% ipython --no-banner

In [1]: import numpy as np

In [2]: np.set_printoptions(suppress=True, linewidth=140)

In [3]: m1 = np.load("test2.npy")

In [4]: m1.round(1) + 0
Out[4]: 
array([[ 0. , -0.1, -0.1],
       [-0.2,  0.2, -0.1],
       [ 0. ,  0. , -0.1],
       [-0.1,  0. , -0.1],
       [-0.1, -0.1,  0.2],
       [ 0. ,  0. ,  0. ],
       [-0.1,  0. , -0.1],
       [ 0. ,  0.1,  0.1],
       [-0.1,  0.1,  0.1],
       [ 0.2,  0.1, -0.1],
       [ 0. , -0.1,  0. ],
       [ 0. , -0.1,  0.1],
       [ 0. ,  0. ,  0.1],
       [-0.1,  0.1, -0.1],
       [ 0. ,  0.2,  0. ],
       [ 0. ,  0. , -0.1],
       [-0.1,  0. ,  0.1],
       [ 0. , -0.1,  0. ],
       [ 0.1,  0. ,  0. ],
       [ 0.1,  0. ,  0.1],
       [-0.1,  0. ,  0. ],
       [ 0. ,  0. ,  0. ]])

In [5]: dist = np.linalg.norm(m1[:, None] - m1[None], axis=-1)

In [6]: dist[6].round(6).argsort(kind="stable")[:4]
Out[6]: array([ 6,  3, 15, 13])

In [7]: print(dist.shape)
(22, 22)

In [8]: np.flatnonzero(dist[6] < dist.mean() / 2)
Out[8]: array([ 3,  5,  6, 13, 15])

In [9]: dist[6].round(1) + 0
Out[9]: array([0.1, 0.2, 0.1, 0. , 0.2, 0.1, 0. , 0.2, 0.3, 0.3, 0.2, 0.2, 0.2, 0.1, 0.2, 0.1, 0.1, 0.2, 0.2, 0.3, 0.1, 0.1])

In [10]: dist.mean(axis=1).argmax()
Out[10]: np.int64(1)

In [11]: Ac = m1 - m1.mean(axis=0)

In [12]: left, s, vt = np.linalg.svd(Ac, full_matrices=False)

In [13]: print(np.round(np.abs(vt[-1]), 1))
[0.6 0.8 0.2]

In [14]: s.round(1)
Out[14]: array([0.4, 0.4, 0.3])

In [15]: np.abs(left[:, 0]).argmax()
Out[15]: np.int64(1)

In [16]: Y = np.array([[0, -1, 1], [-2, 0, 0], [1, 2, 0]])

In [17]: Z = np.array([[-1]])

In [18]: E = np.block([[Y, np.zeros((3, 1))], [np.zeros((1, 3)), Z]])

In [19]: E
Out[19]: 
array([[ 0., -1.,  1.,  0.],
       [-2.,  0.,  0.,  0.],
       [ 1.,  2.,  0.,  0.],
       [ 0.,  0.,  0., -1.]])

In [20]: r0 = np.array([-2, 2, 2])

In [21]: np.array([np.convolve(row, r0, "same") for row in E])
Out[21]: 
array([[ 2., -4.,  0.,  2.],
       [-4., -4.,  0.,  0.],
       [-2.,  6.,  4.,  0.],
       [ 0.,  0.,  2., -2.]])
